$ python3 -q
>>> import numpy as np
>>> from numpy import linalg as LA
>>> np.set_printoptions(precision=2, suppress=True, linewidth=100)
>>> def rnd(a):
...     return np.round(a, 2) + 0
... 
>>> W0 = np.array([[1.0, 0.2, 0.04, 0.01, 0.0, 0.0, 0.0],
...     [0.2, 1.0, 0.2, 0.04, 0.01, 0.0, 0.0],
...     [0.04, 0.2, 1.0, 0.2, 0.04, 0.01, 0.0],
...     [0.01, 0.04, 0.2, 1.0, 0.2, 0.04, 0.01],
...     [0.0, 0.01, 0.04, 0.2, 1.0, 0.2, 0.04],
...     [0.0, 0.0, 0.01, 0.04, 0.2, 1.0, 0.2],
...     [0.0, 0.0, 0.0, 0.01, 0.04, 0.2, 1.0]])
>>> print(W0)
[[1.   0.2  0.04 0.01 0.   0.   0.  ]
 [0.2  1.   0.2  0.04 0.01 0.   0.  ]
 [0.04 0.2  1.   0.2  0.04 0.01 0.  ]
 [0.01 0.04 0.2  1.   0.2  0.04 0.01]
 [0.   0.01 0.04 0.2  1.   0.2  0.04]
 [0.   0.   0.01 0.04 0.2  1.   0.2 ]
 [0.   0.   0.   0.01 0.04 0.2  1.  ]]
>>> f, g = W0[0], W0[5]
>>> print(rnd(f @ f))
1.04
>>> pr = (f @ g) / (f @ f) * f
>>> print((g - pr) @ f)
0.0
>>> print(rnd(LA.norm(f + g) ** 2 + LA.norm(f - g) ** 2))
4.25
>>> x = np.array([0, -2, 1, 0, 0, 2, 2])
>>> h1 = np.maximum(W0 @ x, 0)
>>> print(rnd(np.maximum(W0 @ (3 * x), 0)))
[0.   0.   1.86 0.66 1.5  7.23 7.2 ]
>>> print(rnd(np.maximum(W0 @ x, 0) - np.maximum(-W0 @ x, 0)))
[-0.36 -1.8   0.62  0.22  0.5   2.41  2.4 ]
>>> print(W0 * (h1 > 1e-9)[:, None])
[[0.   0.   0.   0.   0.   0.   0.  ]
 [0.   0.   0.   0.   0.   0.   0.  ]
 [0.04 0.2  1.   0.2  0.04 0.01 0.  ]
 [0.01 0.04 0.2  1.   0.2  0.04 0.01]
 [0.   0.01 0.04 0.2  1.   0.2  0.04]
 [0.   0.   0.01 0.04 0.2  1.   0.2 ]
 [0.   0.   0.   0.01 0.04 0.2  1.  ]]
>>> print(np.flatnonzero(h1 > 1e-9))
[2 3 4 5 6]
>>> f = np.array([1, 1, -2, 3, 1, 1, -1])
>>> A2 = W0 + np.outer(f, np.eye(7)[0])
>>> print(A2)
[[ 2.    0.2   0.04  0.01  0.    0.    0.  ]
 [ 1.2   1.    0.2   0.04  0.01  0.    0.  ]
 [-1.96  0.2   1.    0.2   0.04  0.01  0.  ]
 [ 3.01  0.04  0.2   1.    0.2   0.04  0.01]
 [ 1.    0.01  0.04  0.2   1.    0.2   0.04]
 [ 1.    0.    0.01  0.04  0.2   1.    0.2 ]
 [-1.    0.    0.    0.01  0.04  0.2   1.  ]]
>>> print(LA.matrix_rank(A2 - W0))
1
>>> evals, evecs = LA.eigh(W0)
>>> x = np.array([-1, -5, 8, -7, -7, 4, -8])
>>> print((np.sign(evecs[:, -1].round(6)) == np.sign(evecs[0, -1].round(6))).astype(int))
[1 1 1 1 1 1 1]
>>> print(x @ W0 @ x)
229.72
>>> print(rnd(LA.norm(W0, 1)), rnd(LA.norm(W0, np.inf)))
1.5 1.5
>>> print(rnd(LA.norm(W0[5] - W0[3])))
1.38
>>> print(rnd(LA.norm(W0[5], 1)), rnd(LA.norm(W0[5], np.inf)))
1.45 1.0
>>> print(rnd(LA.norm(W0) ** 2 / LA.norm(W0, 2) ** 2))
3.62
>>> print(rnd(W0[5] @ W0[3]))
0.12
>>> X = np.loadtxt("test4.csv", delimiter=",")
>>> print(rnd(X))
[[  9.24   3.29   2.5    0.17  -0.24]
 [  8.12   2.58   2.53   1.38  -0.7 ]
 [ -2.2    2.67   1.     6.97   2.99]
 [ 13.97   0.59   4.12   0.91  -4.72]
 [  4.38   2.32   2.27   5.01   0.86]
 [-13.38   4.41  -1.84   6.99   7.03]
 [ 10.86   0.97   3.48   1.78  -3.4 ]
 [  9.23   4.36   0.72 -10.29  -2.96]
 [ -4.41   3.82   0.29   6.81   5.  ]
 [ -2.71   3.17   0.72   6.44   3.62]
 [  3.34   4.38   0.79  -1.01   1.67]
 [ 14.61   4.19   3.7    0.8    0.84]
 [  1.28   4.88   0.03  -2.31   2.15]
 [ -4.53   3.86  -0.5    1.94   3.01]
 [  6.57   5.31   1.    -3.51   1.71]
 [  9.1    1.88   2.47  -1.22  -3.02]
 [ 10.44   1.53   3.85   5.38  -0.94]
 [  4.95   2.1    2.22   3.64  -0.15]
 [  4.55   2.84   2.05   3.84   1.16]
 [  1.9    3.73   1.98   8.25   4.73]
 [ -0.56   3.61   0.88   4.67   3.32]
 [  4.21   4.52   1.42   1.92   3.03]
 [ 21.91   0.35   5.6   -1.64  -7.1 ]
 [  8.34   2.02   1.65  -5.29  -4.44]
 [  9.45   3.72   1.77  -4.47  -1.54]
 [ -2.79   2.79   0.85   6.98   3.25]
 [ 15.32   2.11   5.39   8.7    0.82]
 [  0.63   1.25   2.17   8.89   1.24]
 [  5.07   3.76   1.9    2.98   2.18]]
>>> Uu, sig, VT = LA.svd(X)
>>> print(rnd(sig))
[50.27 31.33 16.12  4.56  0.  ]
>>> print(np.argmax(sig[:-1] / (sig[1:] + 1e-6)) + 1)
4
>>> A2 = Uu[:, :4] @ np.diag(sig[:4]) @ VT[:4]
>>> print(LA.matrix_rank(A2))
4
>>> print(LA.matrix_rank(X, rtol=0.05))
4
>>> print(rnd(LA.norm(X - A2) / LA.norm(X)))
0.0
